% python3 -q
>>> import numpy as np
>>> import numpy.linalg as la
>>> np.set_printoptions(suppress=True, linewidth=160)
>>> K = np.loadtxt("mat.csv", delimiter=",")
>>> print(K.round(2))
[[-2.29  1.92 -0.27]
 [-1.37 -1.31  2.32]
 [ 1.37  1.9   1.88]]
>>> rng = np.random.default_rng(5)
>>> lab = rng.permutation(3)
>>> print(lab)
[1 2 0]
>>> B = K[lab][:, lab]
>>> np.allclose(B, K)
False
>>> round(float(la.det(B)), 2), round(la.det(K[lab]), 2)
(27.0, np.float64(27.0))
>>> np.round(np.trace(B), 2)
np.float64(-1.72)
>>> np.round(np.sort(np.abs(la.eigvals(B))), 2)
array([3., 3., 3.])
>>> B.round(2)
array([[-1.31,  2.32, -1.37],
       [ 1.9 ,  1.88,  1.37],
       [ 1.92, -0.27, -2.29]])
>>> B = K / la.norm(K, axis=1, keepdims=True)
>>> gram = B @ B.T
>>> np.round(la.norm(B, axis=1), 2)
array([1., 1., 1.])
>>> (gram - 2 * np.eye(3)).round(6).argmax(axis=1)
array([1, 0, 0])
>>> print(np.degrees(np.arccos(np.clip(gram[0, 2], -1, 1))))
90.0
>>> gram[0].round(2) + 0
array([1., 0., 0.])
>>> np.argwhere(np.triu(np.abs(gram) > 0.95, 1))
array([], shape=(0, 2), dtype=int64)
>>> def softmax(z):
...     e = np.exp(z - z.max(axis=-1, keepdims=True))
...     return e / e.sum(axis=-1, keepdims=True)
... 
>>> softmax(K).sum(axis=1)
array([1., 1., 1.])
>>> np.round(softmax(K[0]), 2)
array([0.01, 0.89, 0.1 ])
>>> print(np.round(softmax(10 * K[0]), 2) + 0)
[0. 1. 0.]
>>> S = K @ K.T / np.sqrt(3)
>>> softmax(S).round(6).argmax(axis=1)
array([0, 1, 2])
>>> arr = np.array([[6, -1, 0, 0, 0, 0],
...     [7, -2, 0, 0, 0, 0],
...     [5, -2, 0, 0, 0, 0],
...     [0, 0, 6, -1, 0, 0],
...     [0, 0, 7, -2, 0, 0],
...     [0, 0, 5, -2, 0, 0],
...     [0, 0, 0, 0, 6, -1],
...     [0, 0, 0, 0, 7, -2],
...     [0, 0, 0, 0, 5, -2]])
>>> left, sv, VT = la.svd(arr)
>>> np.argmax(sv[:-1] / (sv[1:] + 1e-6)) + 1
np.int64(3)
>>> B = left[:, :3] @ np.diag(sv[:3]) @ VT[:3]
>>> B.round(2) + 0
array([[ 5.83, -1.6 ,  0.  ,  0.  ,  0.  ,  0.  ],
       [ 7.02, -1.93,  0.  ,  0.  ,  0.  ,  0.  ],
       [ 5.16, -1.42,  0.  ,  0.  ,  0.  ,  0.  ],
       [ 0.  ,  0.  ,  5.83, -1.6 ,  0.  ,  0.  ],
       [ 0.  ,  0.  ,  7.02, -1.93,  0.  ,  0.  ],
       [ 0.  ,  0.  ,  5.16, -1.42,  0.  ,  0.  ],
       [ 0.  ,  0.  ,  0.  ,  0.  ,  5.83, -1.6 ],
       [ 0.  ,  0.  ,  0.  ,  0.  ,  7.02, -1.93],
       [ 0.  ,  0.  ,  0.  ,  0.  ,  5.16, -1.42]])
>>> print(round(la.norm(arr - B, 2), 2), np.round(sv[3], 2))
0.87 0.87
>>> la.matrix_rank(B)
np.int64(3)
>>> la.matrix_rank(arr, rtol=0.05)
np.int64(6)
>>> print(round(np.abs(arr - B).max(), 2))
0.6
>>> Q, R = la.qr(arr)
>>> np.round(Q.T @ Q, 2) + 0
array([[1., 0., 0., 0., 0., 0.],
       [0., 1., 0., 0., 0., 0.],
       [0., 0., 1., 0., 0., 0.],
       [0., 0., 0., 1., 0., 0.],
       [0., 0., 0., 0., 1., 0.],
       [0., 0., 0., 0., 0., 1.]])
>>> Q.round(2) + 0
array([[-0.57,  0.7 ,  0.  ,  0.  ,  0.  ,  0.  ],
       [-0.67, -0.1 ,  0.  ,  0.  ,  0.  ,  0.  ],
       [-0.48, -0.7 ,  0.  ,  0.  ,  0.  ,  0.  ],
       [ 0.  ,  0.  , -0.57, -0.7 ,  0.  ,  0.  ],
       [ 0.  ,  0.  , -0.67,  0.1 ,  0.  ,  0.  ],
       [ 0.  ,  0.  , -0.48,  0.7 ,  0.  ,  0.  ],
       [ 0.  ,  0.  ,  0.  ,  0.  , -0.57, -0.7 ],
       [ 0.  ,  0.  ,  0.  ,  0.  , -0.67,  0.1 ],
       [ 0.  ,  0.  ,  0.  ,  0.  , -0.48,  0.7 ]])
>>> np.allclose(R.T @ R, arr.T @ arr)
True
>>> print(np.round(abs(R[0, 0]), 2), round(la.norm(arr[:, 0]), 2))
10.49 10.49
